% python3 -q
>>> import numpy as np
>>> from numpy import linalg as LA
>>> np.set_printoptions(precision=3, suppress=True, linewidth=140, sign=" ")
>>> K = np.load("layer3.npy")
>>> K
array([[-0.2, -0.3, -1.7, -2. , -0.6, -0.3],
       [-0.5,  0.6,  1.3,  0.4,  0.6, -0.8],
       [-0.5, -1.9,  0.7,  0.2,  2. ,  0.2],
       [ 0. , -1.4,  0.3,  1.2, -0.1,  1.3],
       [-0.1,  2.2,  0.1,  1.9, -1.7, -1. ],
       [ 0.1, -2.2,  0. , -0.1,  0.3,  0. ]])
>>> np.allclose(K, K.T)
False
>>> round(np.trace(K), 3)
np.float64(0.6)
>>> assert K == K.T
Traceback (most recent call last):
  File "<python-input-7>", line 1, in <module>
    assert K == K.T
           ^^^^^^^^
ValueError: The truth value of an array with more than one element is ambiguous. Use a.any() or a.all()
>>> round(LA.det(K), 3)
np.float64(12.289)
>>> (K + K.T) / 2
array([[-0.2 , -0.4 , -1.1 , -1.  , -0.35, -0.1 ],
       [-0.4 ,  0.6 , -0.3 , -0.5 ,  1.4 , -1.5 ],
       [-1.1 , -0.3 ,  0.7 ,  0.25,  1.05,  0.1 ],
       [-1.  , -0.5 ,  0.25,  1.2 ,  0.9 ,  0.6 ],
       [-0.35,  1.4 ,  1.05,  0.9 , -1.7 , -0.35],
       [-0.1 , -1.5 ,  0.1 ,  0.6 , -0.35,  0.  ]])
>>> round(float(np.abs(LA.eigvals(K)).max()), 3)
2.688
>>> np.allclose(K @ K.T, K.T @ K)
False
>>> Q, R = LA.qr(K)
>>> np.allclose(R.T @ R, K.T @ K)
True
>>> np.round(Q @ R, 3) + 0
array([[-0.2, -0.3, -1.7, -2. , -0.6, -0.3],
       [-0.5,  0.6,  1.3,  0.4,  0.6, -0.8],
       [-0.5, -1.9,  0.7,  0.2,  2. ,  0.2],
       [ 0. , -1.4,  0.3,  1.2, -0.1,  1.3],
       [-0.1,  2.2,  0.1,  1.9, -1.7, -1. ],
       [ 0.1, -2.2,  0. , -0.1,  0.3,  0. ]])
>>> LA.norm(K, axis=0)
array([ 0.748,  3.962,  2.274,  3.043,  2.777,  1.86 ])
>>> LA.norm(K, axis=1).argmax()
np.int64(4)
>>> round(float(LA.norm(K, "nuc")), 3)
12.761
>>> M = np.load("arr.npy")
>>> M
array([[ 0,  1,  1],
       [ 1,  0,  1],
       [ 1,  1,  0]])
>>> B = np.array([[1, -3, 0], [1, 1, -2], [-3, -1, 3]])
>>> LA.matrix_rank(M @ B)
np.int64(3)
>>> M @ B
array([[-2,  0,  1],
       [-2, -4,  3],
       [ 2, -2, -2]])
>>> np.einsum("ij->j", M)
array([ 2,  2,  2])
>>> np.all(LA.eigvalsh(M) > 0)
np.False_
>>> [round(float(LA.det(M[:i, :i])), 2) + 0 for i in range(1, 4)]
[0.0, -1.0, 2.0]
